% ipython --no-banner

In [1]: import numpy as np

In [2]: import numpy.linalg as la

In [3]: np.set_printoptions(precision=3, suppress=True, linewidth=120, sign=" ")

In [4]: M = np.loadtxt("layer8.csv", delimiter=",")

In [5]: print(M)
[[ 3.  3.  3.]
 [ 3.  6.  6.]
 [ 3.  6.  9.]]

In [6]: x = np.ones(3)

In [7]: for _ in range(6):
   ...:     x = M @ x
   ...:     x /= la.norm(x)
   ...:     print(round(x @ M @ x, 3))
   ...: 
15.129
15.146
15.147
15.147
15.147
15.147

In [8]: print(x)
[ 0.328  0.591  0.737]

In [9]: print(np.round(la.eigvalsh(M)[-1], 3))
15.147

In [10]: evals, vecs = la.eigh(M)

In [11]: x = np.array([2, 2, 1])

In [12]: print((np.sign(vecs[:, -1].round(6)) == np.sign(vecs[0, -1].round(6))).astype(int))
[ 1  1  1]

In [13]: print(round(x @ M @ x / (x @ x), 3), np.round(evals[0], 3), np.round(evals[-1], 3))
11.667 0.924 15.147

In [14]: print(vecs * np.sqrt(evals) @ vecs.T)
[[ 1.509  0.671  0.522]
 [ 0.671  2.031  1.194]
 [ 0.522  1.194  2.702]]

In [15]: print(la.eigvalsh(M[1:, 1:]))
[  1.315  13.685]

In [16]: mat = 0.5 ** np.abs(np.subtract.outer(np.arange(4), np.arange(4)))

In [17]: print(mat)
[[ 1.     0.5    0.25   0.125]
 [ 0.5    1.     0.5    0.25 ]
 [ 0.25   0.5    1.     0.5  ]
 [ 0.125  0.25   0.5    1.   ]]

In [18]: # equal to its transpose

In [19]: u, v = mat[1], mat[0]

In [20]: print(round(float(u @ v), 3))
1.156

In [21]: pr = (u @ v) / (u @ u) * u

In [22]: print(np.round(la.norm(u + v) ** 2 + la.norm(u - v) ** 2, 3))
5.781

In [23]: print(pr)
[ 0.37   0.74   0.37   0.185]

In [24]: print(v - pr)
[ 0.63 -0.24 -0.12 -0.06]

In [25]: print(la.matrix_rank(np.outer(u, v)))
1

In [26]: print(round(la.eigvals(mat).sum().real, 3))
4.0

In [27]: evals, vecs = la.eigh(mat)

In [28]: x = np.array([2, 0, 2, 1])

In [29]: print(vecs * np.sqrt(evals) @ vecs.T)
[[ 0.963  0.25   0.095  0.04 ]
 [ 0.25   0.933  0.243  0.095]
 [ 0.095  0.243  0.933  0.25 ]
 [ 0.04   0.095  0.25   0.963]]

In [30]: print(np.abs(mat).sum(axis=1).max(), round(float(np.abs(evals).max()), 3))
2.25 2.086

In [31]: print(x @ mat @ x)
13.5

In [32]: out = la.inv(mat)

In [33]: print(la.inv(out))
[[ 1.     0.5    0.25   0.125]
 [ 0.5    1.     0.5    0.25 ]
 [ 0.25   0.5    1.     0.5  ]
 [ 0.125  0.25   0.5    1.   ]]

In [34]: u = np.array([-3, -2, -2, 1])

In [35]: out = mat + np.outer(u, np.eye(4)[0])

In [36]: print(round(float(la.det(out) / la.det(mat)), 3), round(1 + la.solve(mat, u)[0], 3))
-1.667 -1.667

In [37]: print(out)
[[-2.     0.5    0.25   0.125]
 [-1.5    1.     0.5    0.25 ]
 [-1.75   0.5    1.     0.5  ]
 [ 1.125  0.25   0.5    1.   ]]

In [38]: print(la.matrix_rank(la.inv(out) - la.inv(mat), tol=1e-8))
1

In [39]: feats = np.loadtxt("arr.csv", delimiter=",")

In [40]: print(feats)
[[ 1.  2. -1.  4.]
 [ 2.  1.  2. -1.]
 [-1.  2.  1.  2.]
 [ 4. -1.  2.  1.]]

In [41]: out = la.inv(feats)

In [42]: print(la.det(feats) * out)
[[-16. -18.  24.  -2.]
 [-18. -36.   6.  24.]
 [ 24.   6. -36. -18.]
 [ -2.  24. -18. -16.]]

In [43]: print(round(la.slogdet(feats)[0], 3))
-1.0

In [44]: print(np.round(la.cond(feats), 3))
4.658

In [45]: print(la.inv(out))
[[ 1.  2. -1.  4.]
 [ 2.  1.  2. -1.]
 [-1.  2.  1.  2.]
 [ 4. -1.  2.  1.]]

In [46]: print(np.round(la.det(feats) * la.det(out), 3))
1.0

In [47]: print((np.abs(out) > 1e-9).astype(int))
[[ 1  1  1  1]
 [ 1  1  1  1]
 [ 1  1  1  1]
 [ 1  1  1  1]]

In [48]: print(out)
[[ 0.19   0.214 -0.286  0.024]
 [ 0.214  0.429 -0.071 -0.286]
 [-0.286 -0.071  0.429  0.214]
 [ 0.024 -0.286  0.214  0.19 ]]

In [49]: print(np.round(feats @ out, 3) + 0)
[[ 1.  0.  0.  0.]
 [ 0.  1.  0.  0.]
 [ 0.  0.  1.  0.]
 [ 0.  0.  0.  1.]]
